$ python3 -q
>>> import numpy as np
>>> np.set_printoptions(precision=4, suppress=True, linewidth=160, legacy="1.25")
>>> feats = np.loadtxt("sample2.csv", delimiter=",")
>>> feats
array([[0., 0., 0., 0., 0., 0., 0., 0., 0., 0.],
       [0., 0., 0., 0., 0., 0., 0., 0., 0., 0.],
       [0., 0., 0., 0., 0., 0., 0., 1., 1., 1.],
       [0., 0., 0., 0., 1., 0., 0., 0., 1., 0.],
       [0., 0., 0., 1., 0., 0., 0., 1., 0., 1.],
       [0., 0., 0., 0., 0., 0., 0., 0., 0., 0.],
       [0., 0., 0., 0., 0., 0., 0., 0., 1., 0.],
       [0., 0., 1., 0., 1., 0., 0., 0., 0., 0.],
       [0., 0., 1., 1., 0., 0., 1., 0., 0., 0.],
       [0., 0., 1., 0., 1., 0., 0., 0., 0., 0.]])
>>> w, vecs = np.linalg.eigh(feats)
>>> print(np.abs(vecs[:, -1]))
[0.     0.     0.4676 0.3449 0.4458 0.     0.1628 0.3731 0.3984 0.3731]
>>> print(np.round(vecs @ np.diag(w) @ vecs.T, 4) + 0)
[[0. 0. 0. 0. 0. 0. 0. 0. 0. 0.]
 [0. 0. 0. 0. 0. 0. 0. 0. 0. 0.]
 [0. 0. 0. 0. 0. 0. 0. 1. 1. 1.]
 [0. 0. 0. 0. 1. 0. 0. 0. 1. 0.]
 [0. 0. 0. 1. 0. 0. 0. 1. 0. 1.]
 [0. 0. 0. 0. 0. 0. 0. 0. 0. 0.]
 [0. 0. 0. 0. 0. 0. 0. 0. 1. 0.]
 [0. 0. 1. 0. 1. 0. 0. 0. 0. 0.]
 [0. 0. 1. 1. 0. 0. 1. 0. 0. 0.]
 [0. 0. 1. 0. 1. 0. 0. 0. 0. 0.]]
>>> print(np.round(vecs.T @ vecs, 4) + 0)
[[1. 0. 0. 0. 0. 0. 0. 0. 0. 0.]
 [0. 1. 0. 0. 0. 0. 0. 0. 0. 0.]
 [0. 0. 1. 0. 0. 0. 0. 0. 0. 0.]
 [0. 0. 0. 1. 0. 0. 0. 0. 0. 0.]
 [0. 0. 0. 0. 1. 0. 0. 0. 0. 0.]
 [0. 0. 0. 0. 0. 1. 0. 0. 0. 0.]
 [0. 0. 0. 0. 0. 0. 1. 0. 0. 0.]
 [0. 0. 0. 0. 0. 0. 0. 1. 0. 0.]
 [0. 0. 0. 0. 0. 0. 0. 0. 1. 0.]
 [0. 0. 0. 0. 0. 0. 0. 0. 0. 1.]]
>>> feats.sum(axis=0)
array([0., 0., 3., 2., 3., 0., 1., 2., 3., 2.])
>>> np.trace(feats @ feats @ feats) // 6
0.0
>>> print(np.argwhere(np.triu(feats)))
[[2 7]
 [2 8]
 [2 9]
 [3 4]
 [3 8]
 [4 7]
 [4 9]
 [6 8]]
>>> Lm = np.diag(feats.sum(axis=1)) - feats
>>> round(np.linalg.det(Lm[1:, 1:]))
0
>>> np.linalg.matrix_rank(Lm)
6
>>> Lm @ np.ones(10)
array([0., 0., 0., 0., 0., 0., 0., 0., 0., 0.])
>>> print((np.linalg.eigvalsh(Lm) < 1e-8).sum())
4
>>> out = np.array([[0]])
>>> Z = np.array([[9, 3], [0, 7]])
>>> data = np.block([[out, np.array([[-3, 1]])], [np.zeros((2, 1)), Z]])
>>> data
array([[ 0., -3.,  1.],
       [ 0.,  9.,  3.],
       [ 0.,  0.,  7.]])
>>> out = np.array([[9, -7], [5, 7]])
>>> Z = np.kron(out, data)
>>> Z
array([[  0., -27.,   9.,  -0.,  21.,  -7.],
       [  0.,  81.,  27.,  -0., -63., -21.],
       [  0.,   0.,  63.,  -0.,  -0., -49.],
       [  0., -15.,   5.,   0., -21.,   7.],
       [  0.,  45.,  15.,   0.,  63.,  21.],
       [  0.,   0.,  35.,   0.,   0.,  49.]])
>>> Z.shape
(6, 6)
>>> np.kron(np.eye(2, dtype=int), data)
array([[ 0., -3.,  1.,  0., -0.,  0.],
       [ 0.,  9.,  3.,  0.,  0.,  0.],
       [ 0.,  0.,  7.,  0.,  0.,  0.],
       [ 0., -0.,  0.,  0., -3.,  1.],
       [ 0.,  0.,  0.,  0.,  9.,  3.],
       [ 0.,  0.,  0.,  0.,  0.,  7.]])
>>> round(float(np.linalg.det(2 * data)), 4), round(np.linalg.det(data), 4)
(0.0, 0.0)
>>> np.einsum("ii->", data)
16.0
>>> round(float(np.trace(np.linalg.pinv(data) @ data)), 4)
2.0
>>> np.unique(data.round(6), axis=0).shape
(3, 3)
>>> Uu, sigma, Vh = np.linalg.svd(feats)
>>> vecs = Vh[:(sigma > 1e-8).sum()]
>>> rng = np.random.default_rng(69)
>>> x0 = feats[3] + 4 * feats[8] + rng.integers(2) * np.eye(10)[1]
>>> x0
array([0., 0., 4., 4., 1., 0., 4., 0., 1., 0.])
>>> np.linalg.matrix_rank(np.vstack([feats, x0]))
6
>>> np.allclose(vecs.T @ vecs @ x0, x0)
True
>>> def softmax(z):
...     e = np.exp(z - z.max(axis=-1, keepdims=True))
...     return e / e.sum(axis=-1, keepdims=True)
... 
>>> np.round(softmax(10 * data[1]), 4) + 0
array([0., 1., 0.])
>>> softmax(data[1])
array([0.0001, 0.9974, 0.0025])
>>> S = data @ data.T / np.sqrt(3)
>>> np.round(softmax(S + np.triu(np.full(S.shape, -np.inf), 1)), 4) + 0
array([[1., 0., 0.],
       [0., 1., 0.],
       [0., 0., 1.]])
>>> print(softmax(S)[1] @ data)
[0. 9. 3.]
>>> out = np.array([[-1, 1], [2, 2], [0, 1], [-1, -1], [1, 2]])
>>> J = np.block([[np.zeros((5, 5)), out], [out.T, np.zeros((2, 2))]])
>>> J
array([[ 0.,  0.,  0.,  0.,  0., -1.,  1.],
       [ 0.,  0.,  0.,  0.,  0.,  2.,  2.],
       [ 0.,  0.,  0.,  0.,  0.,  0.,  1.],
       [ 0.,  0.,  0.,  0.,  0., -1., -1.],
       [ 0.,  0.,  0.,  0.,  0.,  1.,  2.],
       [-1.,  2.,  0., -1.,  1.,  0.,  0.],
       [ 1.,  2.,  1., -1.,  2.,  0.,  0.]])
>>> w, vecs = np.linalg.eigh(J)
>>> x0 = np.array([0, 3, -4, 4, 9, -3, -6])
>>> x0 @ J @ x0
-258.0
>>> round(x0 @ J @ x0 / (x0 @ x0), 4), np.round(w[0], 4), np.round(w[-1], 4)
(-1.5449, -3.9147, 3.9147)
>>> x0 = np.array([-2, 1, 1, -1, 0, 2, -1])
>>> J @ np.eye(7)[2]
array([0., 0., 0., 0., 0., 0., 1.])
>>> J * x0
array([[-0.,  0.,  0., -0.,  0., -2., -1.],
       [-0.,  0.,  0., -0.,  0.,  4., -2.],
       [-0.,  0.,  0., -0.,  0.,  0., -1.],
       [-0.,  0.,  0., -0.,  0., -2.,  1.],
       [-0.,  0.,  0., -0.,  0.,  2., -2.],
       [ 2.,  2.,  0.,  1.,  0.,  0., -0.],
       [-2.,  2.,  1.,  1.,  0.,  0., -0.]])
>>> J @ np.ones(7)
array([ 0.,  4.,  1., -2.,  3.,  1.,  5.])
>>> out = np.array([[-8, 2, -8, 2, -2, 3, -3, -7, 7],
...     [-8, -8, -4, 6, 6, -3, -1, -4, -4],
...     [1, 9, 8, -3, -7, -2, -8, -2, -9],
...     [-8, -8, -9, 3, -1, 1, -5, -8, 6],
...     [-9, -2, -6, -1, -3, -8, 2, 0, -6],
...     [2, 6, 6, 0, 0, 8, 0, 3, -2],
...     [-4, -8, 1, 0, 5, -8, -2, -1, -8],
...     [-6, 7, -6, -2, 4, -5, -9, -5, -4],
...     [-3, -1, -1, 7, -4, 1, 3, 5, 9]])
>>> M = np.triu(out, 1)
>>> M
array([[ 0,  2, -8,  2, -2,  3, -3, -7,  7],
       [ 0,  0, -4,  6,  6, -3, -1, -4, -4],
       [ 0,  0,  0, -3, -7, -2, -8, -2, -9],
       [ 0,  0,  0,  0, -1,  1, -5, -8,  6],
       [ 0,  0,  0,  0,  0, -8,  2,  0, -6],
       [ 0,  0,  0,  0,  0,  0,  0,  3, -2],
       [ 0,  0,  0,  0,  0,  0,  0, -1, -8],
       [ 0,  0,  0,  0,  0,  0,  0,  0, -4],
       [ 0,  0,  0,  0,  0,  0,  0,  0,  0]])
>>> np.allclose(M @ M.T, M.T @ M)
False
>>> assert M == M.T
Traceback (most recent call last):
  File "<python-input-57>", line 1, in <module>
    assert M == M.T
           ^^^^^^^^
ValueError: The truth value of an array with more than one element is ambiguous. Use a.any() or a.all()
>>> np.sort(np.abs(np.linalg.eigvals(M)))
array([0., 0., 0., 0., 0., 0., 0., 0., 0.])
>>> (M - M.T) / 2
array([[ 0. ,  1. , -4. ,  1. , -1. ,  1.5, -1.5, -3.5,  3.5],
       [-1. ,  0. , -2. ,  3. ,  3. , -1.5, -0.5, -2. , -2. ],
       [ 4. ,  2. ,  0. , -1.5, -3.5, -1. , -4. , -1. , -4.5],
       [-1. , -3. ,  1.5,  0. , -0.5,  0.5, -2.5, -4. ,  3. ],
       [ 1. , -3. ,  3.5,  0.5,  0. , -4. ,  1. ,  0. , -3. ],
       [-1.5,  1.5,  1. , -0.5,  4. ,  0. ,  0. ,  1.5, -1. ],
       [ 1.5,  0.5,  4. ,  2.5, -1. ,  0. ,  0. , -0.5, -4. ],
       [ 3.5,  2. ,  1. ,  4. ,  0. , -1.5,  0.5,  0. , -2. ],
       [-3.5,  2. ,  4.5, -3. ,  3. ,  1. ,  4. ,  2. ,  0. ]])
>>> round(float(np.linalg.det(M)), 4)
0.0
